$ ipython --no-banner

In [1]: import numpy as np

In [2]: from numpy import linalg as LA

In [3]: np.set_printoptions(precision=2, suppress=True, linewidth=200, legacy="1.25")

In [4]: tidy = lambda a: np.round(a, 2) + 0

In [5]: K = np.loadtxt("mat.csv", delimiter=",")

In [6]: print(K)
[[-1.  0.  1.  2.  3.]
 [ 4.  5.  6.  7.  8.]
 [ 9. 10. 11. 12. 13.]
 [14. 15. 16. 17. 18.]
 [19. 20. 21. 22. 23.]
 [24. 25. 26. 27. 28.]
 [29. 30. 31. 32. 33.]]

In [7]: print(K.mean(axis=0))
[14. 15. 16. 17. 18.]

In [8]: print(np.abs(K).max())
33.0

In [9]: print(LA.matrix_rank(K))
2

In [10]: print(K.shape)
(7, 5)

In [11]: rk = LA.matrix_rank(K)

In [12]: print(rk)
2

In [13]: N = LA.svd(K)[2][rk:].T

In [14]: print(np.allclose(K @ N, 0))
True

In [15]: print(np.allclose(K[:-1].T @ LA.lstsq(K[:-1].T, K[-1])[0], K[-1]))
True

In [16]: print(tidy(K @ LA.pinv(K) @ K))
[[-1.  0.  1.  2.  3.]
 [ 4.  5.  6.  7.  8.]
 [ 9. 10. 11. 12. 13.]
 [14. 15. 16. 17. 18.]
 [19. 20. 21. 22. 23.]
 [24. 25. 26. 27. 28.]
 [29. 30. 31. 32. 33.]]

In [17]: print(np.abs(np.diag(LA.qr(K)[1])) > 1e-9)
[ True  True False False False]

In [18]: A = np.array([[1.72, 4.29, 4.31],
    ...:     [-0.3, -2.09, -4.51],
    ...:     [0.44, 2.78, 6.01],
    ...:     [4.4, 8.03, 2.34],
    ...:     [-0.59, -0.39, 1.61],
    ...:     [1.1, 3.93, 5.88],
    ...:     [-0.28, -2.1, -4.51],
    ...:     [2.2, 4.01, 1.21],
    ...:     [-3.77, -7.55, -4.02],
    ...:     [4.49, 8.74, 3.87],
    ...:     [3.49, 5.48, -0.49]])

In [19]: Q, V = LA.qr(A[:, :2])[0], LA.qr(A[:, 2:])[0]

In [20]: s = LA.svd(Q.T @ V, compute_uv=False)

In [21]: print(tidy(s))
[1.]

In [22]: print((s > 0.9).sum())
1
